% python3 -q
>>> import numpy as np
>>> np.set_printoptions(precision=3, suppress=True, linewidth=120)
>>> tidy = lambda a: np.round(a, 3) + 0
>>> W0 = np.load("data.npy")
>>> tidy(W0)
array([[ 1.282, -0.827, -0.08 , -0.263,  1.106,  0.06 ],
       [-0.827,  1.563,  0.582,  0.418,  0.527,  0.235],
       [-0.08 ,  0.582,  2.808,  0.73 , -0.765, -0.021],
       [-0.263,  0.418,  0.73 ,  3.296,  1.124, -0.077],
       [ 1.106,  0.527, -0.765,  1.124,  3.792,  0.615],
       [ 0.06 ,  0.235, -0.021, -0.077,  0.615,  1.258]])
>>> r0, g = W0[4], W0[2]
>>> tidy(r0 @ r0)
np.float64(18.106)
>>> tidy(r0 @ g)
np.float64(-4.025)
>>> p = (r0 @ g) / (r0 @ r0) * r0
>>> tidy(p)
array([-0.246, -0.117,  0.17 , -0.25 , -0.843, -0.137])
>>> np.linalg.matrix_rank(np.outer(r0, g))
np.int64(1)
>>> tidy((g - p) @ r0)
np.float64(0.0)
>>> M = np.load("mat.npy")
>>> tidy(M)
array([[ 0.819,  0.108,  0.325, -0.325,  0.325],
       [ 0.108,  0.935, -0.195,  0.195, -0.195],
       [ 0.325, -0.195,  0.415,  0.585, -0.585],
       [-0.325,  0.195,  0.585,  0.415,  0.585],
       [ 0.325, -0.195, -0.585,  0.585,  0.415]])
>>> np.all(np.linalg.eigvalsh(M) > 0)
np.False_
>>> [round(float(np.linalg.det(M[:i, :i])), 2) + 0 for i in range(1, 6)]
[0.82, 0.75, 0.17, -0.42, -1.0]
>>> tidy(np.linalg.eigvalsh(M).min())
np.float64(-1.0)
>>> rng = np.random.default_rng(472811)
>>> z = rng.permutation(5)
>>> z
array([0, 4, 2, 3, 1])
>>> M2 = M[z][:, z]
>>> np.trace(M2)
np.float64(3.0)
>>> np.allclose(M2, M)
False
>>> data = np.array([[0.6, -1.6, 1.1, 1.0, 0.5, -0.3],
...     [1.1, -1.0, 0.5, -0.7, 7.5, -1.8],
...     [0.0, -1.0, -0.1, -0.3, -0.5, -0.4],
...     [-2.4, -0.4, -0.4, -0.4, -5.5, -1.8],
...     [-0.7, 1.3, -0.2, -1.1, 2.5, 1.3],
...     [0.0, -1.2, -1.2, 1.3, -3.5, 0.4],
...     [0.4, -0.6, 0.0, 1.3, -1.5, -0.2]])
>>> r0 = np.array([0, -2, 2])
>>> tidy(np.polyval(r0, data[5]))
array([ 2. ,  4.4,  4.4, -0.6,  9. ,  1.2])
>>> tidy(np.correlate(data[5], data[1], "full"))
array([  0.  ,   2.16,  -6.84, -10.5 ,  16.29, -27.28,   5.98,  -4.65,   5.13,  -4.25,   0.44])
>>> np.convolve(data[5], r0)
array([ 0. ,  0. ,  2.4,  0. , -5. ,  9.6, -7.8,  0.8])
>>> tidy(np.array([np.convolve(row, r0, "same") for row in data]))
array([[ -1.2,   4.4,  -5.4,   0.2,   1. ,   1.6],
       [ -2.2,   4.2,  -3. ,   2.4, -16.4,  18.6],
       [  0. ,   2. ,  -1.8,   0.4,   0.4,  -0.2],
       [  4.8,  -4. ,   0. ,   0. ,  10.2,  -7.4],
       [  1.4,  -4. ,   3. ,   1.8,  -7.2,   2.4],
       [  0. ,   2.4,   0. ,  -5. ,   9.6,  -7.8],
       [ -0.8,   2. ,  -1.2,  -2.6,   5.6,  -2.6]])
>>> tidy(np.cross(data[5, :3], data[1, :3]))
array([-1.8 , -1.32,  1.32])
